% ipython --no-banner

In [1]: import numpy as np

In [2]: np.set_printoptions(precision=2, suppress=True, linewidth=160)

In [3]: def rnd(a):
   ...:     return np.round(a, 2) + 0
   ...: 

In [4]: data = np.load("out13.npy")

In [5]: rnd(data)
Out[5]: 
array([[ 1.  ,  0.  ,  0.  ],
       [ 0.  ,  0.71, -0.71],
       [ 0.  ,  0.71,  0.71]])

In [6]: q, V = np.linalg.qr(data[:, :1])[0], np.linalg.qr(data[:, 1:])[0]

In [7]: sv = np.linalg.svd(q.T @ V, compute_uv=False)

In [8]: rnd(np.linalg.norm(q @ q.T - V @ V.T, 2))
Out[8]: np.float64(1.0)

In [9]: (sv > 0.9).sum()
Out[9]: np.int64(0)

In [10]: np.degrees(np.arccos(sv.clip(0, 1)))
Out[10]: array([90.])

In [11]: W0 = np.load("mat.npy")

In [12]: W0
Out[12]: 
array([[3, 1, 3],
       [3, 1, 3],
       [3, 1, 3],
       [9, 3, 9]])

In [13]: # columns 0 and 2 are equal

In [14]: A2 = np.array([[0, -3, 3], [3, -1, 0]])

In [15]: C = np.kron(A2, W0)

In [16]: rnd(np.linalg.norm(C, 2)), rnd(np.linalg.norm(A2, 2) * np.linalg.norm(W0, 2))
Out[16]: (np.float64(65.82), np.float64(65.82))

In [17]: np.linalg.matrix_rank(C)
Out[17]: np.int64(2)

In [18]: r = np.linalg.matrix_rank(W0)

In [19]: r
Out[19]: np.int64(1)

In [20]: N = np.linalg.svd(W0)[2][r:].T

In [21]: N.shape
Out[21]: (3, 2)

In [22]: rnd(W0 @ N)
Out[22]: 
array([[0., 0.],
       [0., 0.],
       [0., 0.],
       [0., 0.]])

In [23]: rnd(np.trace(np.linalg.pinv(W0) @ W0))
Out[23]: np.float64(1.0)

In [24]: rnd(W0 @ np.linalg.pinv(W0) @ W0)
Out[24]: 
array([[3., 1., 3.],
       [3., 1., 3.],
       [3., 1., 3.],
       [9., 3., 9.]])

In [25]: np.unique(W0.round(6), axis=0).shape
Out[25]: (2, 3)

In [26]: T = np.stack([W0, -1 * W0, W0[::-1]])

In [27]: np.einsum("bij,cij->bc", T, T)
Out[27]: 
array([[ 228, -228,  152],
       [-228,  228, -152],
       [ 152, -152,  228]])

In [28]: rnd(np.linalg.norm(T, axis=(1, 2)))
Out[28]: array([15.1, 15.1, 15.1])

In [29]: theta = np.radians(60)

In [30]: R = np.eye(3)

In [31]: R[2, 2] = R[1, 1] = np.cos(theta)

In [32]: R[2, 1], R[1, 2] = -np.sin(theta), np.sin(theta)

In [33]: rnd(R)
Out[33]: 
array([[ 1.  ,  0.  ,  0.  ],
       [ 0.  ,  0.5 ,  0.87],
       [ 0.  , -0.87,  0.5 ]])

In [34]: A2 = W0 @ R.T

In [35]: rnd(np.linalg.det(R)), np.trace(R)
Out[35]: (np.float64(1.0), np.float64(2.0))

In [36]: np.allclose(np.linalg.norm(W0, axis=1), np.linalg.norm(A2, axis=1))
Out[36]: True

In [37]: rnd(np.linalg.svd(W0, compute_uv=False)), rnd(np.linalg.svd(A2, compute_uv=False))
Out[37]: (array([15.1,  0. ,  0. ]), array([15.1,  0. ,  0. ]))

In [38]: rng = np.random.default_rng(213)

In [39]: E = np.eye(3, dtype=int)[rng.permutation(3)]

In [40]: E
Out[40]: 
array([[0, 0, 1],
       [0, 1, 0],
       [1, 0, 0]])

In [41]: A2 = W0 / np.sqrt((W0 ** 2).mean(axis=1, keepdims=True))

In [42]: np.linalg.matrix_rank(A2) == np.linalg.matrix_rank(W0)
Out[42]: np.True_

In [43]: rnd(W0 - W0.mean(axis=1, keepdims=True))
Out[43]: 
array([[ 0.67, -1.33,  0.67],
       [ 0.67, -1.33,  0.67],
       [ 0.67, -1.33,  0.67],
       [ 2.  , -4.  ,  2.  ]])

In [44]: mat = np.load("w.npy")

In [45]: mat
Out[45]: 
array([[ 4,  4,  4],
       [ 4,  8,  8],
       [ 4,  8, 12]])

In [46]: A2 = np.array([[6, -8, 4], [9, 8, 2], [5, 6, 7]])

In [47]: np.einsum("ij,ij->i", W0, W0)
Out[47]: array([ 19,  19,  19, 171])

In [48]: np.einsum("ik,kj->ij", W0, A2)
Out[48]: 
array([[ 42,   2,  35],
       [ 42,   2,  35],
       [ 42,   2,  35],
       [126,   6, 105]])

In [49]: A2 @ W0
---------------------------------------------------------------------------
ValueError                                Traceback (most recent call last)
Cell In[49], line 1
----> 1 A2 @ W0

ValueError: matmul: Input operand 1 has a mismatch in its core dimension 0, with gufunc signature (n?,k),(k,m?)->(n?,m?) (size 4 is different from 3)

In [50]: Lm = np.linalg.cholesky(mat)

In [51]: np.prod(np.diag(Lm)) ** 2, rnd(np.linalg.det(mat))
Out[51]: (np.float64(64.0), np.float64(64.0))

In [52]: rnd(mat / np.sqrt(np.outer(np.diag(mat), np.diag(mat))))
Out[52]: 
array([[1.  , 0.71, 0.58],
       [0.71, 1.  , 0.82],
       [0.58, 0.82, 1.  ]])

In [53]: np.diag(Lm) ** 2
Out[53]: array([4., 4., 4.])

In [54]: Lm
Out[54]: 
array([[2., 0., 0.],
       [2., 2., 0.],
       [2., 2., 2.]])

In [55]: Lm @ Lm.T
Out[55]: 
array([[ 4.,  4.,  4.],
       [ 4.,  8.,  8.],
       [ 4.,  8., 12.]])
